$ python3 -q
>>> import numpy as np
>>> np.set_printoptions(precision=3, suppress=True, linewidth=140, legacy="1.25")
>>> W0 = np.loadtxt("mat.csv", delimiter=",")
>>> print(W0)
[[-0.5   -0.7   -1.1   -1.    -1.2    1.3   -2.6    0.4  ]
 [ 0.2   -0.5   -1.7   -0.7   -0.2    1.2   -1.1    0.2  ]
 [ 0.1   -0.6    0.8   -1.1    1.3    0.6   -0.2   -0.1  ]
 [-0.9   -0.1    1.5   -0.4   -0.7   -1.    -0.1    1.6  ]
 [-1.028  0.22   1.322 -0.212 -0.323 -0.812 -0.208  1.2  ]
 [ 0.9    0.4    0.2   -0.4   -0.1   -1.4    1.1   -1.5  ]
 [-0.6    2.3   -0.5    0.6   -0.1   -2.1   -0.9    0.3  ]
 [-0.5   -2.    -0.1   -0.4    0.4    1.5    0.     0.1  ]
 [ 1.1   -1.9   -0.8    1.2    0.2    0.8    2.8   -0.1  ]
 [-0.2    0.1    1.1   -0.4   -0.2   -0.3   -0.3    1.5  ]
 [-0.9    0.8   -0.6   -0.3   -0.8    0.4    0.6   -0.7  ]
 [ 0.7   -0.4   -0.7   -1.9    0.3   -0.4    0.4   -1.   ]
 [ 0.1    1.2    1.    -0.2    0.    -1.2   -1.2    2.3  ]]
>>> proj = W0 @ np.linalg.solve(W0.T @ W0, W0.T)
>>> print(round(float(np.trace(proj)), 3))
8.0
>>> print(proj @ W0[:, 1])
[-0.7  -0.5  -0.6  -0.1   0.22  0.4   2.3  -2.   -1.9   0.1   0.8  -0.4   1.2 ]
>>> out = np.c_[W0[:, :7] @ np.array([[1, 3, 5, 4, 1, 1, 1],
...     [3, 4, 5, 2, 2, 2, 5],
...     [2, 0, 2, 2, 4, 3, 2],
...     [0, 4, 4, 3, 2, 1, 4],
...     [4, 4, 1, 3, 0, 5, 4],
...     [5, 2, 0, 4, 3, 2, 2],
...     [5, 0, 0, 1, 2, 0, 2]]), np.array([1, 2, 0, 0, 1, 1, 1, 2, 3, 1, 0, 2, 0])]
>>> print(out)
[[-16.1   -10.5   -13.4    -9.6    -9.6    -9.6   -17.6     1.   ]
 [ -5.     -2.6    -7.9    -2.6    -7.6    -5.2    -9.1     2.   ]
 [  7.1    -0.1    -4.      3.6     1.3     7.9     0.3     0.   ]
 [ -6.5    -9.5    -4.3    -8.2     0.9    -2.5    -5.      0.   ]
 [ -4.116  -5.968  -2.567  -6.089   1.424  -0.073  -1.464   1.   ]
 [  0.6    -0.5     5.2    -1.2    -0.3    -1.4     0.7     1.   ]
 [-10.1     5.2     9.8    -6.6    -4.9    -1.6     5.9     1.   ]
 [  2.4    -6.5   -13.9    -0.2    -1.2    -0.2    -7.7     2.   ]
 [ 12.6     2.9    -0.6     9.2     4.5    -1.3     2.8     3.   ]
 [ -1.5    -3.2    -0.1    -1.7     2.1     1.3    -1.1     1.   ]
 [  2.1    -3.1    -3.7    -4.3     0.1    -4.6    -0.5     0.   ]
 [ -0.7    -6.7    -7.2    -5.4    -7.1    -3.4    -9.1     2.   ]
 [ -6.3     1.9     7.7    -1.8     0.1     2.9     2.5     0.   ]]
>>> print(np.linalg.matrix_rank(out))
8
>>> print(np.round(np.linalg.norm(out - W0 @ np.linalg.lstsq(W0, out)[0], axis=0), 3) + 0)
[0.    0.    0.    0.    0.    0.    0.    2.268]
>>> print(np.round(np.linalg.lstsq(W0, out[:, 0])[0], 3) + 0)
[1. 3. 2. 0. 4. 5. 5. 0.]
>>> print(np.linalg.matrix_rank(np.c_[W0, out]))
9
>>> print(np.linalg.norm(np.linalg.qr(W0)[0].T @ out, axis=0) ** 2 / ((out ** 2).sum(axis=0) + 1e-12))
[1.    1.    1.    1.    1.    1.    1.    0.802]
>>> M = np.array([[5, 2, 8, 6, 6, 6, 7, 8, 8, 6, 2],
...     [5, 2, 2, 8, 6, 5, 7, 2, 9, 1, 5],
...     [2, 2, 5, 9, 8, 9, 3, 5, 4, 0, 0],
...     [4, 4, 1, 0, 7, 1, 4, 7, 1, 2, 9],
...     [5, 6, 4, 3, 7, 0, 3, 2, 1, 8, 9],
...     [7, 7, 0, 3, 6, 7, 8, 2, 7, 1, 6],
...     [1, 2, 3, 7, 3, 1, 0, 6, 3, 9, 0],
...     [8, 1, 6, 8, 3, 1, 5, 1, 1, 2, 1],
...     [1, 1, 2, 6, 7, 8, 8, 2, 9, 7, 4],
...     [5, 1, 3, 1, 2, 0, 3, 6, 8, 4, 8],
...     [1, 4, 1, 9, 3, 6, 0, 5, 8, 9, 9],
...     [9, 8, 8, 7, 4, 4, 6, 9, 0, 0, 9],
...     [6, 9, 9, 7, 0, 9, 5, 9, 4, 7, 0]])
>>> M[-1] = M[0] + 2 * M[1]
>>> print(M)
[[ 5  2  8  6  6  6  7  8  8  6  2]
 [ 5  2  2  8  6  5  7  2  9  1  5]
 [ 2  2  5  9  8  9  3  5  4  0  0]
 [ 4  4  1  0  7  1  4  7  1  2  9]
 [ 5  6  4  3  7  0  3  2  1  8  9]
 [ 7  7  0  3  6  7  8  2  7  1  6]
 [ 1  2  3  7  3  1  0  6  3  9  0]
 [ 8  1  6  8  3  1  5  1  1  2  1]
 [ 1  1  2  6  7  8  8  2  9  7  4]
 [ 5  1  3  1  2  0  3  6  8  4  8]
 [ 1  4  1  9  3  6  0  5  8  9  9]
 [ 9  8  8  7  4  4  6  9  0  0  9]
 [15  6 12 22 18 16 21 12 26  8 12]]
>>> vec = np.array([0, 2, 1, 2, 0, 0, 0, 0, 1, 1, 0])
>>> a = np.maximum(M @ vec, 0)
>>> print(np.flatnonzero(a > 1e-9))
[ 0  1  2  3  4  5  6  7  8  9 10 11 12]
>>> print(np.maximum(M @ (3 * vec), 0))
[114  96  93  36  93  84  99  81  96  57 132 114 306]
